In [1]: import numpy as np

In [2]: import numpy.linalg as la

In [3]: np.set_printoptions(suppress=True, linewidth=200)

In [4]: tidy = lambda a: np.round(a, 1) + 0

In [5]: A = np.load("out3.npy")

In [6]: print(A)
[[ 1 -1  0 -2 -2  0]
 [ 1 -2  2  1  0 -1]
 [ 0  0 -1  1  2 -1]
 [-2 -1  2  2  0  0]
 [ 2  1  1  2 -1  2]
 [ 2  1  2  1  2  2]]

In [7]: A.reshape(6, 7)
ValueError: cannot reshape array of size 36 into shape (6,7)


In [8]: print(A.reshape(2, -1))
[[ 1 -1  0 -2 -2  0  1 -2  2  1  0 -1  0  0 -1  1  2 -1]
 [-2 -1  2  2  0  0  2  1  1  2 -1  2  2  1  2  1  2  2]]

In [9]: print(A.ravel(order="F"))
[ 1  1  0 -2  2  2 -1 -2  0 -1  1  1  0  2 -1  2  1  2 -2  1  1  2  2  1 -2  0  2  0 -1  2  0 -1 -1  0  2  2]

In [10]: print(A.reshape(-1, 2))
[[ 1 -1]
 [ 0 -2]
 [-2  0]
 [ 1 -2]
 [ 2  1]
 [ 0 -1]
 [ 0  0]
 [-1  1]
 [ 2 -1]
 [-2 -1]
 [ 2  2]
 [ 0  0]
 [ 2  1]
 [ 1  2]
 [-1  2]
 [ 2  1]
 [ 2  1]
 [ 2  2]]

In [11]: t3 = A.reshape(6, 2, -1)

In [12]: print(np.einsum("ihd,ihd->ih", t3, t3))
[[2 8]
 [9 2]
 [1 6]
 [9 4]
 [6 9]
 [9 9]]

In [13]: print(t3[:, 0])
[[ 1 -1  0]
 [ 1 -2  2]
 [ 0  0 -1]
 [-2 -1  2]
 [ 2  1  1]
 [ 2  1  2]]

In [14]: print(np.einsum("ihd,jhd->hij", t3, t3).shape)
(2, 6, 6)

In [15]: print(t3.shape)
(6, 2, 3)

In [16]: print(np.swapaxes(t3, 1, 2)[5])
[[2 1]
 [1 2]
 [2 2]]

In [17]: print(t3.sum(axis=1))
[[-1 -3  0]
 [ 2 -2  1]
 [ 1  2 -2]
 [ 0 -1  2]
 [ 4  0  3]
 [ 3  3  4]]

In [18]: print(t3.transpose(1, 0, 2))
[[[ 1 -1  0]
  [ 1 -2  2]
  [ 0  0 -1]
  [-2 -1  2]
  [ 2  1  1]
  [ 2  1  2]]

 [[-2 -2  0]
  [ 1  0 -1]
  [ 1  2 -1]
  [ 2  0  0]
  [ 2 -1  2]
  [ 1  2  2]]]

In [19]: rng = np.random.default_rng(93416)

In [20]: out = A + rng.integers(-2, 3, (6, 5)) @ rng.integers(-2, 3, (5, 6))

In [21]: print(out)
[[ 2 -3  4 -6 -6  8]
 [-4 -5  1  1  1  4]
 [ 1 -9  4  1 -5  7]
 [-1  3 -2  3 -1 -7]
 [ 5 -1 11  3  0  6]
 [ 1  1 -6 -4  5  4]]

In [22]: print(la.matrix_rank(out - A, tol=1e-8))
5

In [23]: print(np.abs(out - A).sum(axis=1))
[23 15 30 18 21 19]

In [24]: print(tidy(la.svd(out - A, compute_uv=False)))
[21.4 12.5  7.3  6.2  3.3  0. ]

In [25]: K = np.loadtxt("a.csv", delimiter=",")

In [26]: print(K)
[[ 0.  0.  0.  0.  0.  0.  0.  3. -5.]
 [ 0.  0.  0.  0.  0.  0.  0. -5.  3.]
 [ 0.  0.  0.  0.  0.  0.  0.  2. -2.]
 [ 0.  0.  0.  0.  0.  0.  0. -2.  4.]
 [ 0.  0.  0.  0.  0.  0.  0.  2. -5.]
 [ 0.  0.  0.  0.  0.  0.  0.  2.  5.]
 [ 0.  0.  0.  0.  0.  0.  0.  4.  0.]
 [ 3. -5.  2. -2.  2.  2.  4.  0.  0.]
 [-5.  3. -2.  4. -5.  5.  0.  0.  0.]]

In [27]: print(la.lstsq(K[:-1].T, K[-1])[2])
3

In [28]: print(np.unique(K.round(6), axis=0).shape)
(9, 9)

In [29]: print(np.abs(np.diag(la.qr(K)[1])) > 1e-9)
[ True  True False False False False False  True  True]

In [30]: evals, evecs = la.eigh(K)

In [31]: print(tidy(la.svd(K, compute_uv=False)))
[11.4 11.4  6.2  6.2  0.   0.   0.   0.   0. ]

In [32]: print(tidy(evecs @ np.diag(evals) @ evecs.T))
[[ 0.  0.  0.  0.  0.  0.  0.  3. -5.]
 [ 0.  0.  0.  0.  0.  0.  0. -5.  3.]
 [ 0.  0.  0.  0.  0.  0.  0.  2. -2.]
 [ 0.  0.  0.  0.  0.  0.  0. -2.  4.]
 [ 0.  0.  0.  0.  0.  0.  0.  2. -5.]
 [ 0.  0.  0.  0.  0.  0.  0.  2.  5.]
 [ 0.  0.  0.  0.  0.  0.  0.  4.  0.]
 [ 3. -5.  2. -2.  2.  2.  4.  0.  0.]
 [-5.  3. -2.  4. -5.  5.  0.  0.  0.]]

In [33]: print(tidy(la.eigvalsh(K + -2 * np.eye(9))))
[-13.4  -8.2  -2.   -2.   -2.   -2.   -2.    4.2   9.4]

In [34]: print(tidy(evals))
[-11.4  -6.2   0.    0.    0.    0.    0.    6.2  11.4]

In [35]: print(tidy(np.abs(evecs[:, -1])))
[0.4 0.3 0.2 0.3 0.3 0.2 0.1 0.4 0.6]

In [36]: print(np.unique(evals.round(6) + 0, return_counts=True)[1])
[1 1 5 1 1]

In [37]: print(np.abs(evecs[:, -1]).round(6).argmax())
8

In [38]: print((evals > 1e-8).sum(), (evals < -1e-8).sum())
2 2

In [39]: Uu, s, VT = la.svd(K)

In [40]: print(np.argmax(s[:-1] / (s[1:] + 1e-6)) + 1)
4

In [41]: out = Uu[:, :4] @ np.diag(s[:4]) @ VT[:4]

In [42]: print(la.matrix_rank(K, rtol=0.05))
4

In [43]: print(la.matrix_rank(out))
4

In [44]: print(tidy(np.abs(K - out).max()))
0.0

In [45]: r = la.matrix_rank(K)

In [46]: print(r)
4

In [47]: null = la.svd(K)[2][r:].T

In [48]: print([int(la.matrix_rank(np.delete(K, i, axis=0))) for i in range(9)])
[4, 4, 4, 4, 4, 4, 4, 3, 3]

In [49]: print([int(la.matrix_rank(K[:i])) for i in range(1, len(K) + 1)])
[1, 2, 2, 2, 2, 2, 2, 3, 4]

In [50]: print(la.matrix_rank(K.T @ K), la.matrix_rank(K @ K.T))
4 4

In [51]: print([int(la.matrix_rank(K[:, :j + 1])) for j in range(9)])
[1, 2, 2, 2, 2, 2, 2, 3, 4]

In [52]: print(tidy(null @ null.T))
[[ 0.7  0.2 -0.1  0.2 -0.2  0.2 -0.1  0.   0. ]
 [ 0.2  0.6  0.1 -0.1  0.1  0.2  0.3  0.   0. ]
 [-0.1  0.1  0.9  0.1 -0.1  0.  -0.1  0.   0. ]
 [ 0.2 -0.1  0.1  0.8  0.2 -0.2  0.   0.   0. ]
 [-0.2  0.1 -0.1  0.2  0.8  0.2  0.   0.   0. ]
 [ 0.2  0.2  0.  -0.2  0.2  0.4 -0.3  0.   0. ]
 [-0.1  0.3 -0.1  0.   0.  -0.3  0.7  0.   0. ]
 [ 0.   0.   0.   0.   0.   0.   0.   0.   0. ]
 [ 0.   0.   0.   0.   0.   0.   0.   0.   0. ]]

In [53]: print(np.allclose(K @ null, 0))
True

In [54]: X = np.load("x.npy")

In [55]: print(X)
[[-4 -6 -2  0  0 -6]
 [-2 -3 -1  0  0 -3]
 [-2 -3 -1  0  0 -3]
 [-2 -3 -1  0  0 -3]
 [-2 -3 -1  0  0 -3]
 [ 0  0  0  0  0  0]
 [ 0  0  0  0  0  0]
 [ 0  0  0  0  0  0]
 [-2 -3 -1  0  0 -3]
 [ 2  3  1  0  0  3]
 [-4 -6 -2  0  0 -6]]

In [56]: Uu, s, VT = la.svd(X)

In [57]: evecs = VT[:(s > 1e-8).sum()]

In [58]: x = X[6] + 2 * X[1] + rng.integers(2) * np.eye(6)[2]

In [59]: print(x)
[-4. -6. -2.  0.  0. -6.]

In [60]: print(tidy(np.diag(evecs.T @ evecs)))
[0.2 0.4 0.  0.  0.  0.4]

In [61]: print(la.matrix_rank(np.vstack([X, x])))
1

In [62]: print(tidy(evecs.T @ evecs))
[[0.2 0.3 0.1 0.  0.  0.3]
 [0.3 0.4 0.1 0.  0.  0.4]
 [0.1 0.1 0.  0.  0.  0.1]
 [0.  0.  0.  0.  0.  0. ]
 [0.  0.  0.  0.  0.  0. ]
 [0.3 0.4 0.1 0.  0.  0.4]]

In [63]: t3 = np.stack([X, -1 * X, X[::-1]])

In [64]: print(la.matrix_rank(t3))
[1 1 1]

In [65]: print(t3.sum(axis=0))
[[-4 -6 -2  0  0 -6]
 [ 2  3  1  0  0  3]
 [-2 -3 -1  0  0 -3]
 [ 0  0  0  0  0  0]
 [ 0  0  0  0  0  0]
 [ 0  0  0  0  0  0]
 [-2 -3 -1  0  0 -3]
 [-2 -3 -1  0  0 -3]
 [-2 -3 -1  0  0 -3]
 [-2 -3 -1  0  0 -3]
 [-4 -6 -2  0  0 -6]]

In [66]: print(t3.shape)
(3, 11, 6)

In [67]: Uu, s, VT = la.svd(K)

In [68]: evecs = VT[:(s > 1e-8).sum()]

In [69]: x = K[7] + 3 * K[5] + rng.integers(2) * np.eye(9)[5]

In [70]: print(x)
[ 3. -5.  2. -2.  2.  2.  4.  6. 15.]

In [71]: print(tidy(np.diag(evecs.T @ evecs)))
[0.3 0.4 0.1 0.2 0.2 0.6 0.3 1.  1. ]

In [72]: print(tidy(la.norm(x - evecs.T @ evecs @ x)))
0.0

In [73]: print(tidy(evecs.T @ evecs))
[[ 0.3 -0.2  0.1 -0.2  0.2 -0.2  0.1  0.   0. ]
 [-0.2  0.4 -0.1  0.1 -0.1 -0.2 -0.3  0.   0. ]
 [ 0.1 -0.1  0.1 -0.1  0.1  0.   0.1  0.   0. ]
 [-0.2  0.1 -0.1  0.2 -0.2  0.2  0.   0.   0. ]
 [ 0.2 -0.1  0.1 -0.2  0.2 -0.2  0.   0.   0. ]
 [-0.2 -0.2  0.   0.2 -0.2  0.6  0.3  0.   0. ]
 [ 0.1 -0.3  0.1  0.   0.   0.3  0.3  0.   0. ]
 [ 0.   0.   0.   0.   0.   0.   0.   1.   0. ]
 [ 0.   0.   0.   0.   0.   0.   0.   0.   1. ]]

In [74]: out = X[0, 0] * X[1:] - np.outer(X[1:, 0], X[0])

In [75]: print(out)
[[0 0 0 0 0 0]
 [0 0 0 0 0 0]
 [0 0 0 0 0 0]
 [0 0 0 0 0 0]
 [0 0 0 0 0 0]
 [0 0 0 0 0 0]
 [0 0 0 0 0 0]
 [0 0 0 0 0 0]
 [0 0 0 0 0 0]
 [0 0 0 0 0 0]]

In [76]: print(np.flatnonzero(~out.round(6).any(axis=1)))
[0 1 2 3 4 5 6 7 8 9]

In [77]: print([round(float(x), 1) for x in la.svd(X, compute_uv=False)[:3]])
[17.9, 0.0, 0.0]

In [78]: print(np.argsort(-la.norm(X, axis=0).round(6), kind="stable")[:3])
[1 5 0]

In [79]: print(la.cond(X) > 100)
True

In [80]: print(tidy(la.norm(X, 2) / la.norm(X)))
1.0

In [81]: out = np.array([[4, 5, 7, 6], [4, 6, 3, 9], [8, 8, 9, 4], [4, 4, 4, 2]])

In [82]: W0 = np.triu(out)

In [83]: print(W0)
[[4 5 7 6]
 [0 6 3 9]
 [0 0 9 4]
 [0 0 0 2]]

In [84]: # triangular: eigenvalues sit on the diagonal

In [85]: evals, evecs = la.eig(W0)

In [86]: print(np.prod(evals))
432.0

In [87]: print(evals)
[4. 6. 9. 2.]

In [88]: print(tidy(np.sort(la.eigvals(la.inv(W0)))))
[0.1 0.2 0.2 0.5]

In [89]: O, evecs = la.qr(W0[:, :3])[0], la.qr(W0[:, 3:])[0]

In [90]: s = la.svd(O.T @ evecs, compute_uv=False)

In [91]: print(tidy(s))
[1.]

In [92]: print(tidy(la.norm(O @ O.T - evecs @ evecs.T, 2)))
1.0

In [93]: print((s > 0.9).sum())
1

In [94]: print(tidy(np.degrees(np.arccos(s.clip(0, 1)))))
[9.8]
